% ipython --no-banner

In [1]: import numpy as np

In [2]: np.set_printoptions(precision=3, suppress=True, linewidth=160, sign=" ")

In [3]: A = np.loadtxt("w.csv", delimiter=",")

In [4]: A
Out[4]: 
array([[ 1.,  1.,  0.],
       [ 0.,  3.,  0.],
       [ 0.,  0.,  0.]])

In [5]: # null space of dimension 1

In [6]: U, sig, Vt = np.linalg.svd(A)

In [7]: vecs = Vt[:(sig > 1e-8).sum()]

In [8]: rng = np.random.default_rng(3364)

In [9]: vec = A[2] + 4 * A[1] + rng.integers(2) * np.eye(3)[1]

In [10]: vec
Out[10]: array([  0.,  12.,   0.])

In [11]: np.round(vecs.T @ vecs, 3) + 0
Out[11]: 
array([[ 1.,  0.,  0.],
       [ 0.,  1.,  0.],
       [ 0.,  0.,  0.]])

In [12]: F = np.load("case8.npy")

In [13]: F
Out[13]: 
array([[  8. ,   0. ,   0.3],
       [  2. ,  -0.5,   0.5],
       [-10. ,   1.1,  -0.8]])

In [14]: # column 0 is much longer than the rest

In [15]: U, sig, Vt = np.linalg.svd(F)

In [16]: sig
Out[16]: array([ 13.025,   0.878,   0.178])

In [17]: other = U[:, :1] @ np.diag(sig[:1]) @ Vt[:1]

In [18]: round(float(np.abs(F - other).max()), 3)
Out[18]: 0.57

In [19]: np.linalg.matrix_rank(other)
Out[19]: np.int64(1)

In [20]: M = np.load("test14.npy")

In [21]: M
Out[21]: 
array([[ 0.,  0.,  3., -3.],
       [ 0.,  0.,  1., -3.],
       [ 3.,  1.,  0.,  0.],
       [-3., -3.,  0.,  0.]])

In [22]: # symmetric, so the eigenvalues are real

In [23]: M @ M
Out[23]: 
array([[ 18.,  12.,   0.,   0.],
       [ 12.,  10.,   0.,   0.],
       [  0.,   0.,  10., -12.],
       [  0.,   0., -12.,  18.]])

In [24]: np.trace(M)
Out[24]: np.float64(0.0)

In [25]: np.sort(np.abs(np.linalg.eigvals(M)))
Out[25]: array([ 1.162,  1.162,  5.162,  5.162])

In [26]: assert M == M.T
Traceback (most recent call last):
  Cell In[26], line 1
    assert M == M.T
ValueError: The truth value of an array with more than one element is ambiguous. Use a.any() or a.all()


In [27]: u = np.array([1, 0, -1])

In [28]: np.polyval(u, M[3])
Out[28]: array([ 8.,  8., -1., -1.])

In [29]: evals, vecs = np.linalg.eigh(M)

In [30]: vec = np.array([-5, 6, 1, 9])

In [31]: np.round(vec @ M @ vec / (vec @ vec), 3), round(float(evals[0]), 3), np.round(evals[-1], 3)
Out[31]: (np.float64(-0.503), -5.162, np.float64(5.162))

In [32]: vec @ M @ vec
Out[32]: np.float64(-72.0)

In [33]: np.round(vecs * np.abs(evals) @ vecs.T, 3) + 0
Out[33]: 
array([[ 3.795,  1.897,  0.   ,  0.   ],
       [ 1.897,  2.53 ,  0.   ,  0.   ],
       [ 0.   ,  0.   ,  2.53 , -1.897],
       [ 0.   ,  0.   , -1.897,  3.795]])

In [34]: def softmax(z):
    ...:     e = np.exp(z - z.max(axis=-1, keepdims=True))
    ...:     return e / e.sum(axis=-1, keepdims=True)
    ...: 

In [35]: softmax(M[1])
Out[35]: array([ 0.21,  0.21,  0.57,  0.01])

In [36]: softmax(M).sum(axis=1)
Out[36]: array([ 1.,  1.,  1.,  1.])

In [37]: att = M @ M.T / np.sqrt(4)

In [38]: np.round(softmax(att), 3) + 0
Out[38]: 
array([[ 0.952,  0.047,  0.   ,  0.   ],
       [ 0.728,  0.268,  0.002,  0.002],
       [ 0.007,  0.007,  0.987,  0.   ],
       [ 0.   ,  0.   ,  0.   ,  1.   ]])

In [39]: np.round(softmax(att + np.triu(np.full(att.shape, -np.inf), 1)), 3) + 0
Out[39]: 
array([[ 1.   ,  0.   ,  0.   ,  0.   ],
       [ 0.731,  0.269,  0.   ,  0.   ],
       [ 0.007,  0.007,  0.987,  0.   ],
       [ 0.   ,  0.   ,  0.   ,  1.   ]])

In [40]: proj = np.triu(np.array([[6, 9, 8, 5], [2, 9, 4, 9], [9, 0, 6, 8], [0, 6, 2, 9]]), 1) + np.eye(4)

In [41]: other = proj @ M @ np.linalg.inv(proj)

In [42]: proj @ M - M @ proj
Out[42]: 
array([[  9.,  -7.,   9., -51.],
       [-15., -23.,   0.,  -8.],
       [-24., -51., -28., -24.],
       [  0.,  27.,  36.,  42.]])

In [43]: np.round(np.poly(other), 3) + 0
Out[43]: array([  1.,   0., -28.,   0.,  36.])

In [44]: E = np.loadtxt("m.csv", delimiter=",")

In [45]: E
Out[45]: 
array([[ 0.083, -0.25 ,  0.083,  0.083],
       [-0.25 ,  0.75 , -0.25 , -0.25 ],
       [ 0.083, -0.25 ,  0.083,  0.083],
       [ 0.083, -0.25 ,  0.083,  0.083]])

In [46]: U, sig, Vt = np.linalg.svd(E)

In [47]: sig.round(3) + 0
Out[47]: array([ 1.,  0.,  0.,  0.])

In [48]: other = U[:, :1] @ np.diag(sig[:1]) @ Vt[:1]

In [49]: other
Out[49]: 
array([[ 0.083, -0.25 ,  0.083,  0.083],
       [-0.25 ,  0.75 , -0.25 , -0.25 ],
       [ 0.083, -0.25 ,  0.083,  0.083],
       [ 0.083, -0.25 ,  0.083,  0.083]])

In [50]: round(np.abs(E - other).max(), 3)
Out[50]: np.float64(0.0)

In [51]: np.round(np.linalg.norm(E - other, 2), 3), round(float(sig[1]), 3)
Out[51]: (np.float64(0.0), 0.0)

In [52]: other = np.array([[1, 2, 0], [0, 2, 2], [0, 0, 2]])

In [53]: arr = np.triu(other)

In [54]: arr
Out[54]: 
array([[ 1,  2,  0],
       [ 0,  2,  2],
       [ 0,  0,  2]])

In [55]: # triangular, det is the product of the diagonal

In [56]: evals, vecs = np.linalg.eig(arr)

In [57]: arr @ vecs[:, 0] - evals[0] * vecs[:, 0]
Out[57]: array([ 0.,  0.,  0.])

In [58]: evals
Out[58]: array([ 1.,  2.,  2.])

In [59]: np.sort(np.linalg.eigvals(np.linalg.inv(arr)))
Out[59]: array([ 0.5,  0.5,  1. ])

In [60]: other = np.linalg.invert(arr)
Traceback (most recent call last):
  Cell In[60], line 1
    other = np.linalg.invert(arr)
AttributeError: module 'numpy.linalg' has no attribute 'invert'


In [61]: other = np.linalg.inv(arr)

In [62]: other
Out[62]: 
array([[ 1. , -1. ,  1. ],
       [ 0. ,  0.5, -0.5],
       [ 0. ,  0. ,  0.5]])

In [63]: (np.abs(other) > 1e-9).astype(int)
Out[63]: 
array([[ 1,  1,  1],
       [ 0,  1,  1],
       [ 0,  0,  1]])

In [64]: arr @ other
Out[64]: 
array([[ 1.,  0.,  0.],
       [ 0.,  1.,  0.],
       [ 0.,  0.,  1.]])

In [65]: round(np.linalg.det(arr) * np.linalg.det(other), 3)
Out[65]: np.float64(1.0)

In [66]: round(np.linalg.cond(arr), 3)
Out[66]: np.float64(6.48)

In [67]: np.round(np.linalg.slogdet(arr)[0], 3)
Out[67]: np.float64(1.0)
